$ python3 -q
>>> import numpy as np
>>> np.set_printoptions(precision=2, suppress=True, linewidth=160, legacy="1.25")
>>> f = np.array([1, 1])
>>> X = 5 * np.eye(2) + np.outer(f, f)
>>> X
array([[6., 1.],
       [1., 6.]])
>>> out = X / np.sqrt((X ** 2).mean(axis=1, keepdims=True))
>>> np.linalg.norm(out, axis=1)
array([1.41, 1.41])
>>> out[0]
array([1.39, 0.23])
>>> x = np.array([4, 3])
>>> y = X @ x
>>> y
array([27., 22.])
>>> print(np.linalg.solve(X.T, X[1]))
[0. 1.]
>>> np.round(np.linalg.solve(X, X[:, 0]), 2) + 0
array([1., 0.])
>>> np.linalg.solve(X, -3 * y)
array([-12.,  -9.])
>>> Lm = np.linalg.cholesky(X)
>>> np.linalg.eigvalsh(X).min() > 0
True
>>> Lm
array([[2.45, 0.  ],
       [0.41, 2.42]])
>>> q, V = np.linalg.qr(Lm[:, :1])[0], np.linalg.qr(Lm[:, 1:])[0]
>>> sv = np.linalg.svd(q.T @ V, compute_uv=False)
>>> np.degrees(np.arccos(sv.clip(0, 1)))
array([80.54])
>>> vals, V = np.linalg.eigh(X)
>>> np.linalg.svd(X, compute_uv=False)
array([7., 5.])
>>> (vals > 1e-8).sum(), (vals < -1e-8).sum()
(2, 0)
>>> arr = np.array([[0.7, 0.9, -0.8],
...     [0.2, 0.24, -0.4],
...     [-0.6, 0.82, -0.7],
...     [-0.5, 1.43, -1.5],
...     [0.4, -0.46, 0.4],
...     [-1.2, -0.73, 0.6],
...     [0.6, 0.61, -0.7],
...     [0.6, 0.96, -0.9],
...     [-0.4, -1.21, 1.2],
...     [0.0, -1.1, 1.0],
...     [-1.0, 1.69, -1.7],
...     [0.4, -1.52, 1.7],
...     [0.3, -0.84, 0.8],
...     [-0.2, 0.55, -0.3],
...     [1.8, 2.59, -2.5],
...     [0.3, 2.16, -2.2],
...     [0.4, -1.22, 1.4],
...     [-0.1, 0.96, -0.9],
...     [2.1, 0.03, -0.2],
...     [-0.2, -2.33, 2.1]])
>>> arr
array([[ 0.7 ,  0.9 , -0.8 ],
       [ 0.2 ,  0.24, -0.4 ],
       [-0.6 ,  0.82, -0.7 ],
       [-0.5 ,  1.43, -1.5 ],
       [ 0.4 , -0.46,  0.4 ],
       [-1.2 , -0.73,  0.6 ],
       [ 0.6 ,  0.61, -0.7 ],
       [ 0.6 ,  0.96, -0.9 ],
       [-0.4 , -1.21,  1.2 ],
       [ 0.  , -1.1 ,  1.  ],
       [-1.  ,  1.69, -1.7 ],
       [ 0.4 , -1.52,  1.7 ],
       [ 0.3 , -0.84,  0.8 ],
       [-0.2 ,  0.55, -0.3 ],
       [ 1.8 ,  2.59, -2.5 ],
       [ 0.3 ,  2.16, -2.2 ],
       [ 0.4 , -1.22,  1.4 ],
       [-0.1 ,  0.96, -0.9 ],
       [ 2.1 ,  0.03, -0.2 ],
       [-0.2 , -2.33,  2.1 ]])
>>> labels = arr[:, 2] > np.median(arr[:, 2])
>>> f = arr[labels].mean(axis=0) - arr[~labels].mean(axis=0)
>>> f
array([-0.04, -2.12,  2.1 ])
>>> ((arr - arr.mean(axis=0)) @ f > 0).astype(int)
array([0, 0, 0, 0, 1, 1, 0, 0, 1, 1, 0, 1, 1, 0, 0, 0, 1, 0, 1, 1])
>>> np.argsort(-np.abs(f).round(6), kind="stable")
array([1, 2, 0])
>>> out = arr / np.sqrt((arr ** 2).mean(axis=1, keepdims=True))
>>> np.linalg.matrix_rank(arr - arr.mean(axis=1, keepdims=True))
2
>>> np.linalg.matrix_rank(out) == np.linalg.matrix_rank(arr)
True
>>> np.linalg.norm(out, axis=1)
array([1.73, 1.73, 1.73, 1.73, 1.73, 1.73, 1.73, 1.73, 1.73, 1.73, 1.73, 1.73, 1.73, 1.73, 1.73, 1.73, 1.73, 1.73, 1.73, 1.73])
>>> D = np.linalg.norm(arr[:, None] - arr[None], axis=-1)
>>> D.shape
(20, 20)
>>> D[9].round(6).argsort(kind="stable")[:4]
array([ 9, 12,  8, 16])
>>> M = np.load("dump.npy")
>>> M
array([[1, 0],
       [1, 0]])
>>> x = np.array([-1, 1])
>>> h = np.maximum(M @ x, 0)
>>> np.maximum(M @ (3 * x), 0)
array([0, 0])
>>> M.T @ h
array([0, 0])
>>> h
array([0, 0])
>>> M * (h > 1e-9)[:, None]
array([[0, 0],
       [0, 0]])
>>> np.maximum(M @ x, 0) - np.maximum(-M @ x, 0)
array([-1, -1])
>>> out = np.array([[5, 8], [2, -9]])
>>> F = out.T @ out
>>> F
array([[ 29,  22],
       [ 22, 145]])
>>> vals, V = np.linalg.eig(F)
>>> np.sort(np.linalg.eigvals(F.T))
array([ 24.97, 149.03])
>>> vals
array([ 24.97, 149.03])
>>> print(np.sort(np.linalg.eigvals(F @ F)))
[  623.39 22210.61]
>>> m1 = np.loadtxt("run6.csv", delimiter=",")
>>> m1
array([[-5., -5., -1.,  0.],
       [-4., -1., -4.,  1.],
       [ 5., -1., -3.,  1.],
       [ 0.,  0.,  0., -1.]])
>>> P = np.triu(np.array([[-2, 2, 2, 9], [-7, -1, -1, -9], [4, -2, 1, 0], [8, 2, 5, -1]]), 1) + np.eye(4)
>>> out = P @ m1 @ np.linalg.inv(P)
>>> print(P @ m1 - m1 @ P)
[[  2.   6.  -9.  -5.]
 [ -5.   9.  10.  35.]
 [  0. -10. -11. -54.]
 [  0.   0.   0.   0.]]
>>> f = np.array([-2, 6, -1, -4])
>>> out = m1 + np.outer(f, np.eye(4)[1])
>>> out
array([[-5., -7., -1.,  0.],
       [-4.,  5., -4.,  1.],
       [ 5., -2., -3.,  1.],
       [ 0., -4.,  0., -1.]])
>>> np.linalg.matrix_rank(out - m1)
1
>>> np.linalg.matrix_rank(np.linalg.inv(out) - np.linalg.inv(m1), tol=1e-8)
1
>>> T = np.stack([m1, -2 * m1, m1[::-1]])
>>> np.linalg.matrix_rank(T)
array([4, 4, 4])
>>> print((T @ m1.T).shape)
(3, 4, 4)
>>> out = np.array([[-1, -2], [-2, 5]])
>>> W2 = np.kron(out, m1)
>>> W2.shape
(8, 8)
>>> W2
array([[  5.,   5.,   1.,  -0.,  10.,  10.,   2.,  -0.],
       [  4.,   1.,   4.,  -1.,   8.,   2.,   8.,  -2.],
       [ -5.,   1.,   3.,  -1., -10.,   2.,   6.,  -2.],
       [ -0.,  -0.,  -0.,   1.,  -0.,  -0.,  -0.,   2.],
       [ 10.,  10.,   2.,  -0., -25., -25.,  -5.,   0.],
       [  8.,   2.,   8.,  -2., -20.,  -5., -20.,   5.],
       [-10.,   2.,   6.,  -2.,  25.,  -5., -15.,   5.],
       [ -0.,  -0.,  -0.,   2.,   0.,   0.,   0.,  -5.]])
>>> mat = np.loadtxt("data.csv", delimiter=",")
>>> mat
array([[1., 0.],
       [3., 1.]])
>>> out = np.array([[6, 7], [5, 6]])
>>> W2 = np.kron(out, mat)
>>> print(W2)
[[ 6.  0.  7.  0.]
 [18.  6. 21.  7.]
 [ 5.  0.  6.  0.]
 [15.  5. 18.  6.]]
>>> W2.shape
(4, 4)
>>> G = W2.T @ W2
>>> np.round(np.linalg.svd(W2, compute_uv=False) ** 2, 2) + 0
array([1592.54,   13.38,    0.07,    0.  ])
>>> G
array([[610., 183., 720., 216.],
       [183.,  61., 216.,  72.],
       [720., 216., 850., 255.],
       [216.,  72., 255.,  85.]])
>>> x = np.array([7, 2])
>>> y = mat @ x
>>> coef, lr = np.zeros(2), 1 / np.linalg.norm(mat, 2) ** 2
>>> for i in range(200):
...     coef -= lr * mat.T @ (mat @ coef - y)
...     if i % 50 == 0: print(i, round(np.linalg.norm(mat @ coef - y), 2))
... 
0 0.03
50 0.02
100 0.01
150 0.01
>>> coef
array([6.99, 2.02])
>>> P = np.triu(np.array([[1, 3], [3, 1]]), 1) + np.eye(2)
>>> out = P @ mat @ np.linalg.inv(P)
>>> out
array([[ 10., -27.],
       [  3.,  -8.]])
>>> print(round(float(np.linalg.det(out)), 2))
1.0
>>> np.linalg.matrix_rank(out)
2
>>> print(np.trace(out), np.trace(mat))
2.0 2.0
>>> print(P @ mat - mat @ P)
[[ 9.  0.]
 [ 0. -9.]]
>>> out = mat / np.sqrt((mat ** 2).mean(axis=1, keepdims=True))
>>> np.linalg.matrix_rank(out) == np.linalg.matrix_rank(mat)
True
>>> data = np.array([[0.1, 0.1, 0.3],
...     [1.1, 0.2, -1.3],
...     [-1.5, 1.0, -0.5],
...     [-1.2, -0.4, -0.3],
...     [-0.1, -0.5, -1.6],
...     [0.9, 0.2, -1.1],
...     [-0.8, 0.2, -0.2],
...     [0.0, 0.0, -0.9],
...     [0.7, -0.2, -0.1],
...     [0.0, -1.7, 0.5],
...     [0.8, -0.8, -0.4],
...     [-0.2, -0.3, -0.4],
...     [0.6, 0.4, 1.6],
...     [0.8, 0.3, -0.3],
...     [0.3, 0.2, 2.7],
...     [1.6, -0.4, 1.1],
...     [0.5, 0.5, 0.9],
...     [0.8, -1.3, -0.3],
...     [1.9, -0.3, -0.1],
...     [-0.3, -0.4, -0.6],
...     [-1.4, 0.6, -0.7],
...     [0.2, 0.5, -0.5],
...     [0.4, -1.3, -0.4],
...     [-1.4, -0.8, 0.3],
...     [-0.7, 0.0, -1.0],
...     [1.9, -0.8, -0.7],
...     [1.0, -0.9, -1.3]])
>>> data[24] *= 3
>>> data
array([[ 0.1,  0.1,  0.3],
       [ 1.1,  0.2, -1.3],
       [-1.5,  1. , -0.5],
       [-1.2, -0.4, -0.3],
       [-0.1, -0.5, -1.6],
       [ 0.9,  0.2, -1.1],
       [-0.8,  0.2, -0.2],
       [ 0. ,  0. , -0.9],
       [ 0.7, -0.2, -0.1],
       [ 0. , -1.7,  0.5],
       [ 0.8, -0.8, -0.4],
       [-0.2, -0.3, -0.4],
       [ 0.6,  0.4,  1.6],
       [ 0.8,  0.3, -0.3],
       [ 0.3,  0.2,  2.7],
       [ 1.6, -0.4,  1.1],
       [ 0.5,  0.5,  0.9],
       [ 0.8, -1.3, -0.3],
       [ 1.9, -0.3, -0.1],
       [-0.3, -0.4, -0.6],
       [-1.4,  0.6, -0.7],
       [ 0.2,  0.5, -0.5],
       [ 0.4, -1.3, -0.4],
       [-1.4, -0.8,  0.3],
       [-2.1,  0. , -3. ],
       [ 1.9, -0.8, -0.7],
       [ 1. , -0.9, -1.3]])
>>> vals, V = np.linalg.eigh(X)
>>> x = np.array([1, 2])
>>> x @ X @ x
34.0
>>> V * np.sqrt(vals) @ V.T
array([[2.44, 0.2 ],
       [0.2 , 2.44]])
>>> V * np.abs(vals) @ V.T
array([[6., 1.],
       [1., 6.]])
>>> V * np.maximum(vals, 0) @ V.T
array([[6., 1.],
       [1., 6.]])
